$ ipython --no-banner

In [1]: import numpy as np

In [2]: np.set_printoptions(precision=3, suppress=True, linewidth=200)

In [3]: feats = np.load("x.npy")

In [4]: feats
Out[4]: 
array([[ -9.109,   5.216, -16.648,   3.556],
       [  2.675,  11.962,  15.684,  -1.944],
       [  4.401, -18.844,  -5.015,  -0.63 ],
       [ -7.778,  -0.415, -18.111,   3.361],
       [ -6.434,  -4.341, -18.179,   3.047],
       [ -3.795, -10.05 , -16.713,   2.296],
       [ -5.492,  -6.61 , -17.842,   2.794],
       [ -5.76 ,  -5.995, -17.962,   2.868],
       [ -8.852,   3.846, -17.156,   3.537],
       [ -6.628,  -3.833, -18.215,   3.096],
       [ -3.824,  18.633,   6.166,   0.397],
       [ -9.412,   7.311, -15.665,   3.546],
       [  8.127, -17.551,   4.534,  -2.313],
       [ -8.486,  16.964,  -5.825,   2.506],
       [  9.414,  -7.326,  15.657,  -3.546],
       [ -8.159,   0.922, -17.911,   3.435],
       [  1.226, -16.854, -10.681,   0.598],
       [  2.81 ,  11.744,  15.818,  -1.987],
       [  8.994, -15.741,   7.966,  -2.805],
       [ -9.417,   7.352, -15.643,   3.546],
       [  8.805,  -3.619,  17.231,  -3.532],
       [ -2.033,  17.541,   9.386,  -0.298],
       [  0.801,  14.637,  13.541,  -1.319],
       [  0.989, -16.631, -11.044,   0.685]])

In [5]: basis = feats[[2, 20]].astype(float)

In [6]: for _ in range(5):
   ...:     idx = np.linalg.norm(feats[:, None] - basis, axis=-1).argmin(axis=1)
   ...:     basis = np.array([feats[idx == j].mean(axis=0) for j in range(2)])
   ...: 

In [7]: idx
Out[7]: array([0, 1, 0, 0, 0, 0, 0, 0, 0, 0, 1, 0, 0, 1, 1, 0, 0, 1, 0, 0, 1, 1, 1, 0])

In [8]: basis[1] - basis[0]
Out[8]: array([ 4.839, 15.831, 23.725, -3.129])

In [9]: Ac = feats - feats.mean(axis=0)

In [10]: U, s, VT = np.linalg.svd(Ac, full_matrices=False)

In [11]: np.linalg.matrix_rank(Ac)
Out[11]: np.int64(2)

In [12]: print(np.searchsorted(np.cumsum(s ** 2) / (s ** 2).sum(), 0.9) + 1)
2

In [13]: s.round(3) + 0
Out[13]: array([73.477, 59.319,  0.   ,  0.   ])

In [14]: np.round(s ** 2 / (s ** 2).sum(), 3) + 0
Out[14]: array([0.605, 0.395, 0.   , 0.   ])

In [15]: np.round((s ** 2).sum() ** 2 / (s ** 4).sum(), 3)
Out[15]: np.float64(1.915)

In [16]: np.abs(U[:, 0]).argmax()
Out[16]: np.int64(17)

In [17]: D = np.linalg.norm(feats[:, None] - feats[None], axis=-1)

In [18]: np.linalg.norm(feats, axis=1)
Out[18]: array([20., 20., 20., 20., 20., 20., 20., 20., 20., 20., 20., 20., 20., 20., 20., 20., 20., 20., 20., 20., 20., 20., 20., 20.])

In [19]: D[6].round(6).argsort(kind="stable")[:4]
Out[19]: array([6, 7, 4, 9])

In [20]: print(np.linalg.matrix_rank(D ** 2))
3

In [21]: D[:5, :5]
Out[21]: 
array([[ 0.   , 35.496, 30.237,  5.972, 10.055],
       [35.496,  0.   , 37.177, 37.851, 38.992],
       [30.237, 37.177,  0.   , 25.989, 22.684],
       [ 5.972, 37.851, 25.989,  0.   ,  4.162],
       [10.055, 38.992, 22.684,  4.162,  0.   ]])

In [22]: np.unravel_index(D.round(6).argmax(), D.shape)
Out[22]: (np.int64(11), np.int64(14))

In [23]: print(D.mean(axis=1).argmax())
20
